$ python -q
>>> import numpy as np
>>> import numpy.linalg as la
>>> np.set_printoptions(precision=2, suppress=True, linewidth=200, sign=" ")
>>> A = np.loadtxt("dump.csv", delimiter=",")
>>> print(A)
[[ 0.  0.  0.]
 [ 2.  2.  1.]
 [ 0.  0.  0.]
 [ 2.  2.  1.]
 [ 0.  0.  0.]
 [ 0.  0.  0.]
 [ 0.  0.  0.]
 [ 2.  4.  2.]
 [ 0.  0.  0.]
 [ 0.  2.  1.]
 [ 0.  0.  0.]
 [ 2.  2.  1.]
 [ 0.  0.  0.]
 [ 1.  2.  2.]
 [ 0.  0.  0.]
 [ 0.  0.  0.]
 [ 1.  2.  2.]
 [ 0.  0.  0.]
 [ 0.  0.  0.]
 [ 0.  2.  1.]
 [ 2.  2.  1.]
 [ 2.  2.  1.]
 [ 0.  0.  0.]
 [ 3.  6.  4.]]
>>> Y = np.c_[A[:, :1] @ np.array([[8]]), np.array([9, -5, 9, 6, 9, 3, -2, 7, 6, -1, 6, 2, 3, 8, -3, 1, 1, -3, -1, 6, 1, -6, -5, 7])]
>>> print(Y)
[[ 0.  9.]
 [16. -5.]
 [ 0.  9.]
 [16.  6.]
 [ 0.  9.]
 [ 0.  3.]
 [ 0. -2.]
 [16.  7.]
 [ 0.  6.]
 [ 0. -1.]
 [ 0.  6.]
 [16.  2.]
 [ 0.  3.]
 [ 8.  8.]
 [ 0. -3.]
 [ 0.  1.]
 [ 8.  1.]
 [ 0. -3.]
 [ 0. -1.]
 [ 0.  6.]
 [16.  1.]
 [16. -6.]
 [ 0. -5.]
 [24.  7.]]
>>> print(la.matrix_rank(np.c_[A, Y]))
4
>>> print(np.round(la.norm(Y - A @ la.lstsq(A, Y)[0], axis=0), 2) + 0)
[  0.   23.4]
>>> print(np.round(la.lstsq(A, Y[:, 0])[0], 2) + 0)
[ 8.  0.  0.]
>>> print(la.norm(la.qr(A)[0].T @ Y, axis=0) ** 2 / ((Y ** 2).sum(axis=0) + 1e-12))
[ 1.   0.2]
>>> O, V = la.qr(A[:, :1])[0], la.qr(A[:, 1:])[0]
>>> s = la.svd(O.T @ V, compute_uv=False)
>>> print(np.degrees(np.arccos(s.clip(0, 1))))
[ 25.19]
>>> data = np.load("sample11.npy")
>>> print(data)
[[-48.46  18.72   3.9 ]
 [-35.46  13.89   3.42]
 [-28.98  11.38   3.08]
 [-12.88   4.69   1.78]
 [ -8.12   2.53   1.17]
 [ -7.31   2.14   1.05]
 [ -3.86   0.49   0.44]
 [ -1.96  -0.4    0.02]
 [ -1.6   -0.54  -0.07]
 [ -1.35  -0.63  -0.13]
 [ -1.35  -0.63  -0.13]
 [ -1.06  -0.71  -0.2 ]
 [ -1.05  -0.72  -0.2 ]
 [ -0.78  -0.75  -0.25]
 [ -0.14  -0.28  -0.13]
 [ -0.09  -0.18  -0.09]
 [  0.88   1.5    0.9 ]
 [  1.49   2.25   1.44]
 [  1.9    2.68   1.77]
 [  2.86   3.54   2.47]
 [  3.02   3.67   2.58]
 [  3.16   3.78   2.68]
 [  5.35   5.26   4.04]
 [ 29.5   13.51  14.76]
 [ 30.58  13.75  15.17]
 [ 49.05  17.27  21.76]
 [ 52.74  17.86  23.01]]
>>> # row 10 repeats row 9
>>> Y = data / la.norm(data, axis=1, keepdims=True)
>>> gram = Y @ Y.T
>>> print((gram - 2 * np.eye(27)).round(6).argmax(axis=1))
[  1   2   1   2   5   4   5   8   9  10   9  12  11  12  15  14  17  18  17  20  21  20  21  24  23  26  25]
>>> print(la.norm(Y, axis=1))
[ 1.  1.  1.  1.  1.  1.  1.  1.  1.  1.  1.  1.  1.  1.  1.  1.  1.  1.  1.  1.  1.  1.  1.  1.  1.  1.  1.]
>>> U, s, VT = la.svd(data)
>>> print(np.argmax(s[:-1] / (s[1:] + 1e-6)) + 1)
2
>>> Y = U[:, :2] @ np.diag(s[:2]) @ VT[:2]
>>> print(la.matrix_rank(Y))
2
>>> print(np.round(la.norm(data - Y) / la.norm(data), 2))
0.02
>>> Y = np.c_[data[:, :1] @ np.array([[2]]), np.array([-3, 4, 4, 0, -1, 2, -4, -3, -3, 3, 2, -2, -2, -5, 0, -2, 1, 3, -1, -2, 4, -5, -2, 1, -5, -1, 4])]
>>> print(Y)
[[-96.92  -3.  ]
 [-70.92   4.  ]
 [-57.96   4.  ]
 [-25.76   0.  ]
 [-16.24  -1.  ]
 [-14.62   2.  ]
 [ -7.72  -4.  ]
 [ -3.92  -3.  ]
 [ -3.2   -3.  ]
 [ -2.7    3.  ]
 [ -2.7    2.  ]
 [ -2.12  -2.  ]
 [ -2.1   -2.  ]
 [ -1.56  -5.  ]
 [ -0.28   0.  ]
 [ -0.18  -2.  ]
 [  1.76   1.  ]
 [  2.98   3.  ]
 [  3.8   -1.  ]
 [  5.72  -2.  ]
 [  6.04   4.  ]
 [  6.32  -5.  ]
 [ 10.7   -2.  ]
 [ 59.     1.  ]
 [ 61.16  -5.  ]
 [ 98.1   -1.  ]
 [105.48   4.  ]]
>>> print(la.matrix_rank(Y))
2
>>> print(np.round(la.norm(Y - data @ la.lstsq(data, Y)[0], axis=0), 2) + 0)
[  0.    15.22]
>>> print(la.norm(la.qr(data)[0].T @ Y, axis=0) ** 2 / ((Y ** 2).sum(axis=0) + 1e-12))
[ 1.    0.01]
>>> print(la.matrix_rank(np.c_[data, Y]))
4
>>> print(np.round(la.lstsq(data, Y[:, 0])[0], 2) + 0)
[ 2.  0.  0.]
>>> s = 3 * 0.5 ** np.arange(3)
>>> O, _ = la.qr(np.array([[0.7, 0.3, 1.2], [-0.2, 0.6, -1.9], [-1.4, 0.7, -1.2]]))
>>> rng = np.random.default_rng(865222)
>>> K = rng.normal(size=(23, 3)) * s @ O
>>> print(K)
[[-2.69 -4.96  2.85]
 [-0.01 -2.08  2.2 ]
 [-1.1  -2.55  0.64]
 [-0.64 -3.74  1.45]
 [ 1.25 -0.68  0.42]
 [ 1.02  3.37 -0.14]
 [ 2.11  3.81 -1.85]
 [-0.36  2.24  1.64]
 [ 2.65  2.04 -2.34]
 [-0.96 -2.81  1.12]
 [-0.26 -2.85 -0.64]
 [-2.83 -0.07  4.19]
 [ 1.74  0.66 -0.56]
 [-2.11 -2.09  3.2 ]
 [-1.14 -1.24  0.41]
 [-2.33 -2.34  1.32]
 [ 1.59  3.05 -1.65]
 [ 0.6   0.04 -0.44]
 [-1.37 -0.71  1.44]
 [-0.69  0.2  -0.77]
 [-1.01 -2.52  0.27]
 [ 2.32  1.81 -1.11]
 [ 0.21 -1.39 -1.08]]
>>> P = K @ la.solve(K.T @ K, K.T)
>>> print(np.round(la.eigvalsh(P), 2) + 0)
[ 0.  0.  0.  0.  0.  0.  0.  0.  0.  0.  0.  0.  0.  0.  0.  0.  0.  0.  0.  0.  1.  1.  1.]
>>> print(P @ K[:, 1])
[-4.96 -2.08 -2.55 -3.74 -0.68  3.37  3.81  2.24  2.04 -2.81 -2.85 -0.07  0.66 -2.09 -1.24 -2.34  3.05  0.04 -0.71  0.2  -2.52  1.81 -1.39]
>>> print(la.matrix_rank(np.eye(23) - P))
20
>>> def softmax(z):
...     e = np.exp(z - z.max(axis=-1, keepdims=True))
...     return e / e.sum(axis=-1, keepdims=True)
... 
>>> print(softmax(K).sum(axis=1))
[ 1.  1.  1.  1.  1.  1.  1.  1.  1.  1.  1.  1.  1.  1.  1.  1.  1.  1.  1.  1.  1.  1.  1.]
>>> print(softmax(K[15]))
[ 0.02  0.02  0.95]
>>> print(softmax(K[15] + 4))
[ 0.02  0.02  0.95]
>>> scores = K @ K.T / np.sqrt(3)
>>> print(softmax(scores)[15] @ K)
[-2.66 -4.88  2.84]
>>> Xc = K - K.mean(axis=0)
>>> V = la.svd(Xc)[2][:1]
>>> Y = Xc - Xc @ V.T @ V
>>> print(la.norm(Y, axis=1).round(6).argmax())
11
>>> print(np.diag(V.T @ V))
[ 0.24  0.56  0.2 ]
>>> print(np.cov(Xc @ V.T, rowvar=False))
8.870907063636134
>>> print(round(la.norm(Y) / la.norm(Xc), 2))
0.46
>>> print(la.norm(K, axis=0))
[  7.61  11.59   8.18]
>>> print(round(la.norm(K) ** 2 / la.norm(K, 2) ** 2, 2))
1.25
>>> print(round(la.norm(K, "nuc"), 2))
24.03
>>> s = 10 * 0.7 ** np.arange(3)
>>> M = rng.normal(size=(20, 3)) * rng.permutation(s)
>>> print(M)
[[ 10.55  -4.28  -1.09]
 [  3.41   3.61  -2.57]
 [ -6.68   6.09  -5.19]
 [ -2.7   -0.42   3.37]
 [  0.8    1.5  -10.35]
 [  2.88   1.91  10.74]
 [  5.84   2.16  17.6 ]
 [ -6.03  -4.32   5.13]
 [  5.81 -12.74   0.08]
 [  7.95  -6.53  12.04]
 [  5.55   1.99   5.73]
 [ -5.76   3.31  14.92]
 [  0.34   4.78  14.81]
 [ 11.47   5.1   23.44]
 [  1.68  -0.23   0.64]
 [  8.51   4.64 -13.18]
 [  3.5   -0.74 -23.31]
 [ -3.26  -0.81   5.87]
 [ -6.74  -0.5  -16.38]
 [ -2.35  -3.06   1.78]]
>>> Xc = M - M.mean(axis=0)
>>> V = la.svd(Xc)[2][:1]
>>> Y = Xc - Xc @ V.T @ V
>>> print((Xc @ V.T).std(axis=0))
[ 11.68]
>>> print(round(float(la.norm(Y) / la.norm(Xc)), 2))
0.52
>>> print(Y.std(axis=0))
[ 5.49  4.44  0.61]
>>> print(np.round(np.diag(V.T @ V), 2) + 0)
[ 0.01  0.    0.99]
>>> Y = np.c_[M[:, :1] @ np.array([[2]]), np.array([1, 6, 2, 7, 4, 9, 1, 6, 4, 1, 4, 4, 0, 0, 5, 2, 4, 0, 1, 5])]
>>> print(Y)
[[ 21.1    1.  ]
 [  6.82   6.  ]
 [-13.37   2.  ]
 [ -5.41   7.  ]
 [  1.59   4.  ]
 [  5.76   9.  ]
 [ 11.68   1.  ]
 [-12.06   6.  ]
 [ 11.62   4.  ]
 [ 15.91   1.  ]
 [ 11.1    4.  ]
 [-11.53   4.  ]
 [  0.68   0.  ]
 [ 22.94   0.  ]
 [  3.37   5.  ]
 [ 17.02   2.  ]
 [  7.01   4.  ]
 [ -6.51   0.  ]
 [-13.47   1.  ]
 [ -4.71   5.  ]]
>>> print(la.norm(la.qr(M)[0].T @ Y, axis=0) ** 2 / ((Y ** 2).sum(axis=0) + 1e-12))
[ 1.    0.02]
>>> print(np.round(la.lstsq(M, Y[:, 0])[0], 2) + 0)
[ 2.  0.  0.]
>>> print(np.round(la.norm(Y - M @ la.lstsq(M, Y)[0], axis=0), 2) + 0)
[  0.   18.4]
>>> r0, v = Y[3], Y[12]
>>> print(round(r0 @ r0, 2))
78.26
>>> pr = (r0 @ v) / (r0 @ r0) * r0
>>> print(np.round(la.norm(r0 + v) ** 2 + la.norm(r0 - v) ** 2, 2))
157.45
>>> print(v - pr)
[ 0.43  0.33]
>>> print(np.outer(r0, v))
[[-3.69 -0.  ]
 [ 4.77  0.  ]]
>>> x = np.array([0, 4, 0])
>>> rhs = M @ x
>>> print(np.round(la.solve(M.T @ M, M.T @ rhs), 2) + 0)
[ 0.  4.  0.]
>>> rhs = rhs + 0.3 * rng.normal(size=20)
>>> print(rhs)
[-17.5   14.14  24.55  -2.01   5.51   7.79   9.21 -17.01 -51.3  -25.57   8.45  13.18  19.72  20.22  -0.93  18.86  -3.28  -2.59  -2.56 -12.2 ]
>>> c, *_ = la.lstsq(M, rhs)
>>> print(np.round(M.T @ (rhs - M @ c), 2) + 0)
[ 0.  0.  0.]
>>> print([round(float(la.norm(la.solve(M.T @ M + lam * np.eye(3), M.T @ rhs))), 2) for lam in (0, 1, 10, 100)])
[4.01, 4.0, 3.91, 3.19]
>>> blk = np.stack([M, -1 * M, M[::-1]])
>>> print(blk.sum(axis=0))
[[ -2.35  -3.06   1.78]
 [ -6.74  -0.5  -16.38]
 [ -3.26  -0.81   5.87]
 [  3.5   -0.74 -23.31]
 [  8.51   4.64 -13.18]
 [  1.68  -0.23   0.64]
 [ 11.47   5.1   23.44]
 [  0.34   4.78  14.81]
 [ -5.76   3.31  14.92]
 [  5.55   1.99   5.73]
 [  7.95  -6.53  12.04]
 [  5.81 -12.74   0.08]
 [ -6.03  -4.32   5.13]
 [  5.84   2.16  17.6 ]
 [  2.88   1.91  10.74]
 [  0.8    1.5  -10.35]
 [ -2.7   -0.42   3.37]
 [ -6.68   6.09  -5.19]
 [  3.41   3.61  -2.57]
 [ 10.55  -4.28  -1.09]]
>>> print((blk @ M.T).shape)
(3, 20, 20)
>>> feats = np.array([[-6, 5, 1], [5, 18, -10], [1, -10, 16]])
>>> # symmetric
>>> x = np.array([-3, -1, 3])
>>> rhs = feats @ x
>>> c, lr = np.zeros(3), 1 / la.norm(feats, 2) ** 2
>>> for i in range(6):
...     c -= lr * feats.T @ (feats @ c - rhs)
...     if i % 2 == 0: print(i, round(la.norm(feats @ c - rhs), 2))
... 
0 21.93
2 18.76
4 16.06
>>> print(c)
[-1.27 -1.76  2.37]
>>> print(np.poly(feats))
[   1.  -28.  -42. 1646.]
>>> print(round(float(la.det(feats[::-1])), 2))
1646.0
>>> print(np.round(la.det(2 * feats), 2), round(la.det(feats), 2))
-13168.0 -1646.0
>>> print(np.kron(np.eye(2, dtype=int), feats))
[[ -6   5   1   0   0   0]
 [  5  18 -10   0   0   0]
 [  1 -10  16   0   0   0]
 [  0   0   0  -6   5   1]
 [  0   0   0   5  18 -10]
 [  0   0   0   1 -10  16]]
>>> print(np.einsum("ii->", feats))
28
>>> J = np.load("block5.npy")
>>> print(J)
[[-0.72 -0.16 -0.6   0.32]
 [ 0.46 -0.62 -0.06  0.63]
 [ 0.41  0.68 -0.51  0.32]
 [-0.31  0.35  0.62  0.63]]
>>> Y = np.array([[2, 2, 3], [1, -2, -3]])
>>> Z = np.kron(Y, J)
>>> print(la.matrix_rank(Z))
8
>>> print(round(float(la.norm(Z, 2)), 2), round(float(la.norm(Y, 2) * la.norm(J, 2)), 2))
5.16 5.16
>>> print(np.round(J.T @ J, 2) + 0)
[[ 1.  0.  0.  0.]
 [ 0.  1.  0.  0.]
 [ 0.  0.  1.  0.]
 [ 0.  0.  0.  1.]]
>>> print(la.norm(J, axis=0))
[ 1.  1.  1.  1.]
>>> print(np.round(J @ J.T, 2) + 0)
[[ 1.  0.  0.  0.]
 [ 0.  1.  0.  0.]
 [ 0.  0.  1.  0.]
 [ 0.  0.  0.  1.]]
>>> print(la.svd(J, compute_uv=False))
[ 1.  1.  1.  1.]
>>> print(la.pinv(J))
[[-0.72  0.46  0.41 -0.31]
 [-0.16 -0.62  0.68  0.35]
 [-0.6  -0.06 -0.51  0.62]
 [ 0.32  0.63  0.32  0.63]]
>>> x = np.array([-1, -1, -2, 1])
>>> print(np.round(la.det(J), 2))
-1.0
>>> print(J.T @ (J @ x))
[-1. -1. -2.  1.]
>>> Y = np.array([[3, 2], [2, 3], [-5, -3], [4, 3]])
>>> print(np.einsum("ij->j", J))
[-0.15  0.26 -0.55  1.9 ]
>>> print(la.matrix_rank(np.vstack([J, Y.T])))
4
>>> print(np.einsum("ik,kj->ji", J, Y))
[[ 1.77  3.    6.43 -0.77]
 [ 0.82  1.16  5.36  0.49]]
>>> E = np.array([[13.0, 5.0, 4.0, 2.0],
...     [-18.0, -6.0, -6.0, -4.0],
...     [-2.0, -1.0, 1.0, 0.0],
...     [-10.0, -5.0, -4.0, 1.0]])
>>> print(E)
[[ 13.   5.   4.   2.]
 [-18.  -6.  -6.  -4.]
 [ -2.  -1.   1.   0.]
 [-10.  -5.  -4.   1.]]
>>> x = np.array([1, 2, 0, 2])
>>> rhs = E @ x
>>> c, lr = np.zeros(4), 1 / la.norm(E, 2) ** 2
>>> for i in range(3):
...     c -= lr * E.T @ (E @ c - rhs)
...     if i % 1 == 0: print(i, round(la.norm(E @ c - rhs), 2))
... 
0 3.34
1 3.29
2 3.25
>>> print(round(float(la.cond(E)), 2))
232.23
>>> Y = la.inv(E)
>>> print((np.abs(Y) > 1e-9).astype(int))
[[ 1  1  1  1]
 [ 1  1  1  1]
 [ 1  1  1  0]
 [ 1  1  1  1]]
>>> print(np.round(la.inv(Y), 2) + 0)
[[ 13.   5.   4.   2.]
 [-18.  -6.  -6.  -4.]
 [ -2.  -1.   1.   0.]
 [-10.  -5.  -4.   1.]]
>>> print(round(la.det(2 * E), 2), round(la.det(E), 2))
288.0 18.0
>>> print(round(la.eigvals(E).sum().real, 2))
9.0
>>> m1 = np.load("arr.npy")
>>> print(m1)
[[ 0.59  1.86 -0.23  0.38]
 [-0.95  0.15  1.04  1.41]
 [ 1.55 -0.7   0.08  1.06]
 [ 0.59  0.2   1.69 -0.87]]
>>> Y = np.array([[-5, -8, 6], [8, 0, -6], [9, 1, -4], [6, -7, 1]])
>>> print(np.einsum("ij->j", m1))
[ 1.78  1.51  2.58  1.97]
>>> print(np.einsum("ij,ij->i", m1, m1))
[ 4.  4.  4.  4.]
>>> print(Y.T @ m1.T)
[[ 12.06  23.8   -6.23   8.57]
 [ -7.63  -1.2  -19.68   3.03]
 [ -6.27  -9.37  14.19  -5.24]]
>>> print(la.matrix_rank(m1 @ Y))
3
>>> print(np.vstack([m1, Y.T]).shape)
(7, 4)
>>> print(np.einsum("ik,kj->ij", m1, Y))
[[ 12.06  -7.63  -6.27]
 [ 23.8   -1.2   -9.37]
 [ -6.23 -19.68  14.19]
 [  8.57   3.03  -5.24]]
>>> x = np.array([2, 5, 5])
>>> rhs = A @ x
>>> print(rhs)
[  0.  19.   0.  19.   0.   0.   0.  34.   0.  15.   0.  19.   0.  22.   0.   0.  22.   0.   0.  15.  19.  19.   0.  56.]
>>> print(la.solve(A.T @ A, A.T @ rhs))
[ 2.  5.  5.]
>>> print(la.lstsq(A, rhs)[0])
[ 2.  5.  5.]
>>> rhs = rhs + 0.1 * rng.normal(size=24)
>>> print(rhs.round(2) + 0)
[ 0.   19.06 -0.03 18.9   0.01  0.07  0.1  34.1   0.03 15.06 -0.03 18.97  0.   21.98  0.11 -0.06 22.08  0.12  0.13 14.99 18.91 19.24 -0.06 55.95]
>>> c, *_ = la.lstsq(A, rhs)
>>> print([round(float(la.norm(la.solve(A.T @ A + lam * np.eye(3), A.T @ rhs))), 2) for lam in (0, 1, 10, 100)])
[7.35, 7.17, 6.64, 4.24]
>>> print(c)
[ 2.    5.02  4.98]
>>> print(np.round(A.T @ (rhs - A @ c), 2) + 0)
[ 0.  0.  0.]
